>>> import numpy as np
>>> from numpy import linalg as LA
>>> np.set_printoptions(precision=2, suppress=True, linewidth=100)
>>> m1 = np.load("run0.npy")
>>> m1
array([[ 0, -2, -1, -1, -2,  1, -1],
       [ 0,  0,  3, -4, -1,  0, -5],
       [ 0,  0,  0,  3,  1,  2, -1],
       [ 0,  0,  0,  0,  2, -1, -1],
       [ 0,  0,  0,  0,  0, -2,  5],
       [ 0,  0,  0,  0,  0,  0, -2],
       [ 0,  0,  0,  0,  0,  0,  0]])
>>> # triangular
>>> np.argsort(-LA.norm(m1, axis=0).round(6), kind="stable")[:3]
array([6, 3, 2])
>>> LA.cond(m1) > 100
np.True_
>>> np.unravel_index(np.abs(m1).argmax(), m1.shape)
(np.int64(1), np.int64(6))
>>> LA.matrix_rank(m1)
np.int64(6)
>>> m1.sum(axis=0)
array([ 0, -2,  2, -2,  0,  0, -5])
>>> m1.sum(axis=1)
array([-6, -7,  5,  0,  3, -2,  0])
>>> Uu, sigma, Vh = LA.svd(m1)
>>> vecs = Vh[:(sigma > 1e-8).sum()]
>>> rng = np.random.default_rng(981)
>>> x = m1[2] + 2 * m1[0] + rng.integers(2) * np.eye(7)[2]
>>> x
array([ 0., -4., -1.,  1., -3.,  4., -3.])
>>> LA.matrix_rank(np.vstack([m1, x]))
np.int64(6)
>>> np.allclose(vecs.T @ vecs @ x, x)
True
>>> np.round(vecs.T @ vecs, 2) + 0
array([[0., 0., 0., 0., 0., 0., 0.],
       [0., 1., 0., 0., 0., 0., 0.],
       [0., 0., 1., 0., 0., 0., 0.],
       [0., 0., 0., 1., 0., 0., 0.],
       [0., 0., 0., 0., 1., 0., 0.],
       [0., 0., 0., 0., 0., 1., 0.],
       [0., 0., 0., 0., 0., 0., 1.]])
>>> r = LA.matrix_rank(m1)
>>> r
np.int64(6)
>>> null = LA.svd(m1)[2][r:].T
>>> null @ null.T
array([[1., 0., 0., 0., 0., 0., 0.],
       [0., 0., 0., 0., 0., 0., 0.],
       [0., 0., 0., 0., 0., 0., 0.],
       [0., 0., 0., 0., 0., 0., 0.],
       [0., 0., 0., 0., 0., 0., 0.],
       [0., 0., 0., 0., 0., 0., 0.],
       [0., 0., 0., 0., 0., 0., 0.]])
>>> null[:, 0] / null[np.abs(null[:, 0]).round(6).argmax(), 0]
array([1., 0., 0., 0., 0., 0., 0.])
>>> LA.matrix_rank(m1.T @ m1), LA.matrix_rank(m1 @ m1.T)
(np.int64(6), np.int64(6))
>>> M = np.loadtxt("case1.csv", delimiter=",")
>>> M.round(2) + 0
array([[-0.42,  0.47,  0.63, -0.45,  0.09],
       [-0.71,  0.23, -0.66, -0.02,  0.  ],
       [ 0.55,  0.75, -0.33, -0.18, -0.02],
       [ 0.13, -0.38, -0.25, -0.8 ,  0.38],
       [ 0.  ,  0.13,  0.03,  0.37,  0.92]])
>>> # orthonormal columns
>>> x = np.array([7, 9, 1, 9, -2])
>>> h1 = np.maximum(M @ x, 0)
>>> np.maximum(M @ (3 * x), 0)
array([ 0.  ,  0.  , 25.92,  0.  ,  8.04])
>>> O, r_ = LA.qr(M)
>>> r_.round(2) + 0
array([[1., 0., 0., 0., 0.],
       [0., 1., 0., 0., 0.],
       [0., 0., 1., 0., 0.],
       [0., 0., 0., 1., 0.],
       [0., 0., 0., 0., 1.]])
>>> np.trace(O @ O.T)
np.float64(5.0)
>>> np.round(O @ r_, 2) + 0
array([[-0.42,  0.47,  0.63, -0.45,  0.09],
       [-0.71,  0.23, -0.66, -0.02,  0.  ],
       [ 0.55,  0.75, -0.33, -0.18, -0.02],
       [ 0.13, -0.38, -0.25, -0.8 ,  0.38],
       [ 0.  ,  0.13,  0.03,  0.37,  0.92]])
>>> O.shape, r_.shape
((5, 5), (5, 5))
>>> np.round(O.T @ O, 2) + 0
array([[1., 0., 0., 0., 0.],
       [0., 1., 0., 0., 0.],
       [0., 0., 1., 0., 0.],
       [0., 0., 0., 1., 0.],
       [0., 0., 0., 0., 1.]])
>>> abs(r_[0, 0]), round(float(LA.norm(M[:, 0])), 2)
(np.float64(1.0), 1.0)
